$ ipython --no-banner

In [1]: import numpy as np

In [2]: np.set_printoptions(precision=2, suppress=True, linewidth=120)

In [3]: A = np.load("case17.npy")

In [4]: A
Out[4]: 
array([[1.  , 0.5 , 0.25, 0.12, 0.06, 0.03, 0.02, 0.01, 0.  , 0.  , 0.  , 0.  , 0.  , 0.  ],
       [0.5 , 1.  , 0.5 , 0.25, 0.12, 0.06, 0.03, 0.02, 0.01, 0.  , 0.  , 0.  , 0.  , 0.  ],
       [0.25, 0.5 , 1.  , 0.5 , 0.25, 0.12, 0.06, 0.03, 0.02, 0.01, 0.  , 0.  , 0.  , 0.  ],
       [0.12, 0.25, 0.5 , 1.  , 0.5 , 0.25, 0.12, 0.06, 0.03, 0.02, 0.01, 0.  , 0.  , 0.  ],
       [0.06, 0.12, 0.25, 0.5 , 1.  , 0.5 , 0.25, 0.12, 0.06, 0.03, 0.02, 0.01, 0.  , 0.  ],
       [0.03, 0.06, 0.12, 0.25, 0.5 , 1.  , 0.5 , 0.25, 0.12, 0.06, 0.03, 0.02, 0.01, 0.  ],
       [0.02, 0.03, 0.06, 0.12, 0.25, 0.5 , 1.  , 0.5 , 0.25, 0.12, 0.06, 0.03, 0.02, 0.01],
       [0.01, 0.02, 0.03, 0.06, 0.12, 0.25, 0.5 , 1.  , 0.5 , 0.25, 0.12, 0.06, 0.03, 0.02],
       [0.  , 0.01, 0.02, 0.03, 0.06, 0.12, 0.25, 0.5 , 1.  , 0.5 , 0.25, 0.12, 0.06, 0.03],
       [0.  , 0.  , 0.01, 0.02, 0.03, 0.06, 0.12, 0.25, 0.5 , 1.  , 0.5 , 0.25, 0.12, 0.06],
       [0.  , 0.  , 0.  , 0.01, 0.02, 0.03, 0.06, 0.12, 0.25, 0.5 , 1.  , 0.5 , 0.25, 0.12],
       [0.  , 0.  , 0.  , 0.  , 0.01, 0.02, 0.03, 0.06, 0.12, 0.25, 0.5 , 1.  , 0.5 , 0.25],
       [0.  , 0.  , 0.  , 0.  , 0.  , 0.01, 0.02, 0.03, 0.06, 0.12, 0.25, 0.5 , 1.  , 0.5 ],
       [0.  , 0.  , 0.  , 0.  , 0.  , 0.  , 0.01, 0.02, 0.03, 0.06, 0.12, 0.25, 0.5 , 1.  ]])

In [5]: round(float(np.linalg.det(A)), 2)
Out[5]: 0.02

In [6]: np.allclose(A, A.T)
Out[6]: True
